$ python -q
>>> import numpy as np
>>> np.set_printoptions(precision=2, suppress=True, linewidth=160)
>>> data = np.loadtxt("w.csv", delimiter=",")
>>> print(data.round(2) + 0)
[[-0.08  0.65  0.12 -0.24 -1.04 -0.43  0.58 -0.05  0.   -1.13 -0.44  0.47 -0.43  0.13]
 [ 0.65 -0.58  0.    0.66  0.08  0.37 -0.36  0.5   0.63 -0.59  1.26 -0.92 -0.43 -0.44]
 [ 0.12  0.    1.57 -0.04  0.16  0.64  0.29 -0.2  -0.59  0.67 -0.04 -1.17  0.05  1.1 ]
 [-0.24  0.66 -0.04  0.45 -0.08  0.21 -0.49  0.56  1.19  0.27 -0.62  0.31 -0.79  0.77]
 [-1.04  0.08  0.16 -0.08  1.13  0.78  0.12 -0.78  0.61 -0.19 -0.41  0.51 -0.57 -0.02]
 [-0.43  0.37  0.64  0.21  0.78  1.62  0.33  0.29 -0.31 -0.83  0.5   0.54  0.95 -0.15]
 [ 0.58 -0.36  0.29 -0.49  0.12  0.33  0.2  -0.23  0.77  0.71 -0.94  0.01  0.61  0.17]
 [-0.05  0.5  -0.2   0.56 -0.78  0.29 -0.23  1.81 -0.2   0.26  0.19  0.53  0.52  0.15]
 [ 0.    0.63 -0.59  1.19  0.61 -0.31  0.77 -0.2   0.85 -0.62 -0.01 -1.08  0.61 -0.66]
 [-1.13 -0.59  0.67  0.27 -0.19 -0.83  0.71  0.26 -0.62  0.63  0.19  0.27 -0.43 -0.87]
 [-0.44  1.26 -0.04 -0.62 -0.41  0.5  -0.94  0.19 -0.01  0.19  0.75 -0.5  -0.24  0.51]
 [ 0.47 -0.92 -1.17  0.31  0.51  0.54  0.01  0.53 -1.08  0.27 -0.5   0.32  0.68  0.41]
 [-0.43 -0.43  0.05 -0.79 -0.57  0.95  0.61  0.52  0.61 -0.43 -0.24  0.68 -0.02 -0.75]
 [ 0.13 -0.44  1.1   0.77 -0.02 -0.15  0.17  0.15 -0.66 -0.87  0.51  0.41 -0.75  0.34]]
>>> # symmetric, so the eigenvalues are real
>>> w, evecs = np.linalg.eigh(data)
>>> x = np.array([-5, -4, -6, 1, 0, 6, 8, -1, -8, -3, 7, 9, -8, -4])
>>> print(round(float(np.abs(data).sum(axis=1).max()), 2), round(float(np.abs(w).max()), 2))
8.13 3.0
>>> print(round(float(x @ data @ x / (x @ x)), 2), round(w[0], 2), np.round(w[-1], 2))
-0.3 -3.0 3.0
>>> print(np.round(np.linalg.eigvalsh(data[1:, 1:]), 2) + 0)
[-3.   -2.47 -1.65 -0.74  0.    0.    1.01  2.    2.    2.93  3.    3.    3.  ]
